% ipython --no-banner

In [1]: import numpy as np

In [2]: import numpy.linalg as la

In [3]: np.set_printoptions(suppress=True, linewidth=100)

In [4]: Y = np.array([[-3, -1, -1, -2, 2, 2, 1, 1, -1, -1, 0],
   ...:     [3, 3, 0, -3, -1, -2, -1, 2, -3, -3, -3],
   ...:     [0, -2, 0, 2, 2, -2, 1, 0, -3, -2, -1],
   ...:     [-3, 0, 3, 2, 3, -1, -2, 0, -3, -1, 1],
   ...:     [-1, -3, 2, 1, -1, -3, 3, -2, -2, 1, 1],
   ...:     [3, 2, 1, 2, -2, -1, -3, 3, 3, 1, 3],
   ...:     [0, 0, -3, -2, 0, 1, -1, -1, -1, -3, -3],
   ...:     [0, 3, 1, 2, 1, 3, -1, 0, 2, -2, 1],
   ...:     [-1, 2, 0, 3, -1, 2, 0, 1, -1, -1, -3],
   ...:     [2, 0, -2, 0, 2, 2, -2, -3, 3, -2, -1],
   ...:     [-2, 0, -1, 0, -1, 3, 3, 1, -3, 2, 1]])

In [5]: m1 = Y + Y.T

In [6]: m1
Out[6]: 
array([[-6,  2, -1, -5,  1,  5,  1,  1, -2,  1, -2],
       [ 2,  6, -2, -3, -4,  0, -1,  5, -1, -3, -3],
       [-1, -2,  0,  5,  4, -1, -2,  1, -3, -4, -2],
       [-5, -3,  5,  4,  4,  1, -4,  2,  0, -1,  1],
       [ 1, -4,  4,  4, -2, -5,  3, -1, -3,  3,  0],
       [ 5,  0, -1,  1, -5, -2, -2,  6,  5,  3,  6],
       [ 1, -1, -2, -4,  3, -2, -2, -2, -1, -5,  0],
       [ 1,  5,  1,  2, -1,  6, -2,  0,  3, -5,  2],
       [-2, -1, -3,  0, -3,  5, -1,  3, -2,  2, -6],
       [ 1, -3, -4, -1,  3,  3, -5, -5,  2, -4,  1],
       [-2, -3, -2,  1,  0,  6,  0,  2, -6,  1,  2]])

In [7]: ev, V = la.eigh(m1)

In [8]: np.round(V.T @ m1 @ V, 2) + 0
Out[8]: 
array([[-16.96,   0.  ,   0.  ,   0.  ,   0.  ,   0.  ,   0.  ,   0.  ,   0.  ,   0.  ,   0.  ],
       [  0.  , -14.51,   0.  ,   0.  ,   0.  ,   0.  ,   0.  ,   0.  ,   0.  ,   0.  ,   0.  ],
       [  0.  ,   0.  ,  -8.98,   0.  ,   0.  ,   0.  ,   0.  ,   0.  ,   0.  ,   0.  ,   0.  ],
       [  0.  ,   0.  ,   0.  ,  -7.03,   0.  ,   0.  ,   0.  ,   0.  ,   0.  ,   0.  ,   0.  ],
       [  0.  ,   0.  ,   0.  ,   0.  ,  -3.06,   0.  ,   0.  ,   0.  ,   0.  ,   0.  ,   0.  ],
       [  0.  ,   0.  ,   0.  ,   0.  ,   0.  ,  -0.62,   0.  ,   0.  ,   0.  ,   0.  ,   0.  ],
       [  0.  ,   0.  ,   0.  ,   0.  ,   0.  ,   0.  ,   0.92,   0.  ,   0.  ,   0.  ,   0.  ],
       [  0.  ,   0.  ,   0.  ,   0.  ,   0.  ,   0.  ,   0.  ,   6.3 ,   0.  ,   0.  ,   0.  ],
       [  0.  ,   0.  ,   0.  ,   0.  ,   0.  ,   0.  ,   0.  ,   0.  ,   9.77,   0.  ,   0.  ],
       [  0.  ,   0.  ,   0.  ,   0.  ,   0.  ,   0.  ,   0.  ,   0.  ,   0.  ,  11.99,   0.  ],
       [  0.  ,   0.  ,   0.  ,   0.  ,   0.  ,   0.  ,   0.  ,   0.  ,   0.  ,   0.  ,  16.19]])

In [9]: np.abs(V[:, -1]).round(6).argmax()
Out[9]: np.int64(1)

In [10]: np.round(la.svd(m1, compute_uv=False), 2)
Out[10]: array([16.96, 16.19, 14.51, 11.99,  9.77,  8.98,  7.03,  6.3 ,  3.06,  0.92,  0.62])

In [11]: np.round(V @ np.diag(ev) @ V.T, 2) + 0
Out[11]: 
array([[-6.,  2., -1., -5.,  1.,  5.,  1.,  1., -2.,  1., -2.],
       [ 2.,  6., -2., -3., -4.,  0., -1.,  5., -1., -3., -3.],
       [-1., -2.,  0.,  5.,  4., -1., -2.,  1., -3., -4., -2.],
       [-5., -3.,  5.,  4.,  4.,  1., -4.,  2.,  0., -1.,  1.],
       [ 1., -4.,  4.,  4., -2., -5.,  3., -1., -3.,  3.,  0.],
       [ 5.,  0., -1.,  1., -5., -2., -2.,  6.,  5.,  3.,  6.],
       [ 1., -1., -2., -4.,  3., -2., -2., -2., -1., -5.,  0.],
       [ 1.,  5.,  1.,  2., -1.,  6., -2.,  0.,  3., -5.,  2.],
       [-2., -1., -3.,  0., -3.,  5., -1.,  3., -2.,  2., -6.],
       [ 1., -3., -4., -1.,  3.,  3., -5., -5.,  2., -4.,  1.],
       [-2., -3., -2.,  1.,  0.,  6.,  0.,  2., -6.,  1.,  2.]])

In [12]: np.round(la.eigvalsh(m1 + -2 * np.eye(11)), 2)
Out[12]: array([-18.96, -16.51, -10.98,  -9.03,  -5.06,  -2.62,  -1.08,   4.3 ,   7.77,   9.99,  14.19])

In [13]: np.round(la.eigvalsh(m1 @ m1), 2)
Out[13]: array([  0.39,   0.85,   9.38,  39.67,  49.46,  80.61,  95.54, 143.77, 210.56, 261.97, 287.8 ])

In [14]: round(float(ev.sum()), 2), np.trace(m1)
Out[14]: (-6.0, np.int64(-6))

In [15]: mat = np.loadtxt("arr.csv", delimiter=",")

In [16]: mat
Out[16]: 
array([[ -1.39,   2.37,  -0.42,  -0.4 ,   1.41,  -1.36,   0.01,  -1.4 ,   0.1 ,   0.99],
       [  0.38,  -0.75,   0.16,   0.05,  -0.33,   0.48,   0.05,   0.34,   0.06,  -0.24],
       [ -1.03,   1.71,  -0.31,  -0.4 ,   0.98,  -1.03,  -0.01,  -1.08,  -0.03,   0.74],
       [  1.84,  -3.15,   0.54,   0.59,  -1.81,   1.9 ,   0.  ,   1.85,   0.05,  -1.33],
       [ -2.45,   4.14,  -0.82,  -0.79,   2.42,  -2.46,  -0.05,  -2.47,   0.08,   1.59],
       [ -2.33,   3.85,  -0.79,  -0.82,   2.27,  -2.21,  -0.01,  -2.25,  -0.04,   1.45],
       [  2.01,  -3.25,   0.65,   0.63,  -1.99,   1.96,   0.06,   1.93,   0.  ,  -1.32],
       [ -5.81,   9.58,  -1.9 ,  -1.95,   5.84,  -5.82,  -0.07,  -5.79,  -0.01,   3.75],
       [  1.02,  -1.89,   0.3 ,   0.33,  -1.27,   1.17,   0.  ,   1.11,   0.  ,  -0.64],
       [ -5.25,   8.66,  -1.6 ,  -1.75,   5.15,  -5.11,  -0.02,  -5.19,  -0.03,   3.54],
       [  8.89, -14.82,   2.89,   2.86,  -8.83,   8.81,  -0.02,   8.85,  -0.03,  -5.93],
       [  1.34,  -2.19,   0.35,   0.42,  -1.34,   1.3 ,   0.05,   1.29,   0.03,  -0.91],
       [ -1.44,   2.45,  -0.53,  -0.53,   1.46,  -1.49,  -0.04,  -1.4 ,   0.06,   1.02],
       [ -3.49,   5.7 ,  -1.07,  -1.1 ,   3.47,  -3.38,  -0.04,  -3.46,   0.02,   2.29],
       [  4.1 ,  -6.79,   1.34,   1.33,  -4.02,   4.07,   0.02,   4.03,   0.05,  -2.84],
       [  0.95,  -1.54,   0.22,   0.35,  -0.94,   0.97,   0.02,   0.92,  -0.03,  -0.63],
       [  1.86,  -3.09,   0.7 ,   0.65,  -1.83,   1.86,  -0.02,   1.79,   0.01,  -1.18],
       [  5.79,  -9.58,   1.91,   1.96,  -5.66,   5.74,   0.01,   5.71,   0.04,  -3.79],
       [ -0.09,  -0.02,   0.04,   0.01,   0.04,  -0.01,   0.08,  -0.01,   0.04,  -0.05],
       [  1.34,  -2.3 ,   0.41,   0.49,  -1.37,   1.43,   0.08,   1.38,   0.04,  -0.89],
       [ -0.32,   0.47,  -0.12,  -0.1 ,   0.31,  -0.25,   0.  ,  -0.32,   0.03,   0.15],
       [  0.65,  -1.2 ,   0.26,   0.18,  -0.65,   0.68,   0.03,   0.73,  -0.01,  -0.5 ],
       [ -0.7 ,   1.04,  -0.24,  -0.16,   0.57,  -0.64,  -0.12,  -0.64,   0.07,   0.36],
       [  1.42,  -2.28,   0.49,   0.5 ,  -1.38,   1.4 ,  -0.07,   1.34,  -0.02,  -0.93],
       [  0.36,  -0.49,   0.07,   0.18,  -0.3 ,   0.37,  -0.15,   0.33,   0.01,  -0.21],
       [  3.48,  -5.64,   1.15,   1.08,  -3.38,   3.35,   0.06,   3.44,  -0.03,  -2.23],
       [  0.93,  -1.48,   0.31,   0.35,  -0.95,   1.04,   0.06,   0.93,  -0.01,  -0.67],
       [ -5.88,   9.71,  -1.95,  -1.93,   5.88,  -5.91,  -0.07,  -5.75,  -0.09,   3.85],
       [  3.6 ,  -6.1 ,   1.2 ,   1.28,  -3.66,   3.63,   0.01,   3.66,   0.05,  -2.38],
       [ -1.62,   2.53,  -0.53,  -0.43,   1.53,  -1.55,  -0.06,  -1.54,   0.  ,   0.95],
       [  0.79,  -1.27,   0.32,   0.29,  -0.73,   0.89,  -0.1 ,   0.69,   0.09,  -0.54],
       [ -2.4 ,   4.12,  -0.8 ,  -0.83,   2.56,  -2.46,   0.  ,  -2.49,   0.06,   1.56],
       [  2.15,  -3.48,   0.78,   0.8 ,  -2.21,   2.09,   0.  ,   2.1 ,   0.04,  -1.34]])

In [17]: P = mat @ la.solve(mat.T @ mat, mat.T)

In [18]: np.allclose(P @ P, P)
Out[18]: True

In [19]: round(float(np.trace(P)), 2)
Out[19]: 10.0
